$ python3 -q
>>> import numpy as np
>>> import numpy.linalg as la
>>> np.set_printoptions(precision=2, suppress=True, linewidth=100)
>>> M = np.array([[4, 6, 0, 0], [6, 13, 2, 2], [0, 2, 1, 1], [0, 2, 1, 1]])
>>> M
array([[ 4,  6,  0,  0],
       [ 6, 13,  2,  2],
       [ 0,  2,  1,  1],
       [ 0,  2,  1,  1]])
>>> rank = la.matrix_rank(M)
>>> rank
np.int64(2)
>>> ns = la.svd(M)[2][rank:].T
>>> ns @ ns.T
array([[ 0.43, -0.29,  0.29,  0.29],
       [-0.29,  0.19, -0.19, -0.19],
       [ 0.29, -0.19,  0.69, -0.31],
       [ 0.29, -0.19, -0.31,  0.69]])
>>> la.matrix_rank(M.T @ M), la.matrix_rank(M @ M.T)
(np.int64(2), np.int64(2))
>>> np.round(M @ ns, 2) + 0
array([[0., 0.],
       [0., 0.],
       [0., 0.],
       [0., 0.]])
>>> [int(la.matrix_rank(np.delete(M, i, axis=0))) for i in range(4)]
[2, 2, 2, 2]
>>> [int(la.matrix_rank(M[:, :j + 1])) for j in range(4)]
[1, 2, 2, 2]
>>> ns.shape
(4, 2)
>>> w, V = la.eigh(M)
>>> x0 = np.array([-3, 0, -2, 4])
>>> np.round(x0 @ M @ x0 / (x0 @ x0), 2), round(w[0], 2), round(float(w[-1]), 2)
(np.float64(1.38), np.float64(-0.0), 16.45)
>>> print(np.abs(M).sum(axis=1).max(), round(float(np.abs(w).max()), 2))
23 16.45
>>> (np.sign(V[:, -1].round(6)) == np.sign(V[0, -1].round(6))).astype(int)
array([1, 1, 1, 1])
>>> gram = M.T @ M
>>> gram
array([[ 52, 102,  12,  12],
       [102, 213,  30,  30],
       [ 12,  30,   6,   6],
       [ 12,  30,   6,   6]])
>>> la.matrix_rank(gram)
np.int64(2)
>>> print(np.trace(gram), (M ** 2).sum())
277 277
>>> print(np.diag(gram))
[ 52 213   6   6]
>>> np.round(la.svd(M, compute_uv=False) ** 2, 2) + 0
array([270.48,   6.52,   0.  ,   0.  ])
>>> np.allclose(gram, gram.T)
True
>>> np.unique(M.round(6), axis=0).shape
(3, 4)
>>> la.lstsq(M[:-1].T, M[-1])[2]
np.int32(2)
>>> np.round(M @ la.pinv(M) @ M, 2) + 0
array([[ 4.,  6.,  0.,  0.],
       [ 6., 13.,  2.,  2.],
       [ 0.,  2.,  1.,  1.],
       [ 0.,  2.,  1.,  1.]])
>>> mat = np.array([[-1.0, 0.0, -2.0, -2.0],
...     [0.0, -1.0, 0.0, 0.0],
...     [-2.0, 0.0, -1.0, -2.0],
...     [-2.0, 0.0, -2.0, -1.0]])
>>> mat
array([[-1.,  0., -2., -2.],
       [ 0., -1.,  0.,  0.],
       [-2.,  0., -1., -2.],
       [-2.,  0., -2., -1.]])
>>> w, V = la.eig(mat)
>>> np.sort(la.eigvals(mat @ mat))
array([ 1.,  1.,  1., 25.])
>>> np.round(mat @ V[:, 0] - w[0] * V[:, 0], 2) + 0
array([0., 0., 0., 0.])
>>> print(np.kron(np.eye(2, dtype=int), mat))
[[-1.  0. -2. -2. -0.  0. -0. -0.]
 [ 0. -1.  0.  0.  0. -0.  0.  0.]
 [-2.  0. -1. -2. -0.  0. -0. -0.]
 [-2.  0. -2. -1. -0.  0. -0. -0.]
 [-0.  0. -0. -0. -1.  0. -2. -2.]
 [ 0. -0.  0.  0.  0. -1.  0.  0.]
 [-0.  0. -0. -0. -2.  0. -1. -2.]
 [-0.  0. -0. -0. -2.  0. -2. -1.]]
>>> round(la.det(mat[::-1]), 2)
np.float64(5.0)
>>> np.einsum("ii->", mat)
np.float64(-4.0)
>>> np.round(la.det(2 * mat), 2), round(la.det(mat), 2)
(np.float64(80.0), np.float64(5.0))
>>> np.round(la.det(mat.T), 2)
np.float64(5.0)
>>> print(round(la.eigvals(mat).sum().real, 2))
-4.0
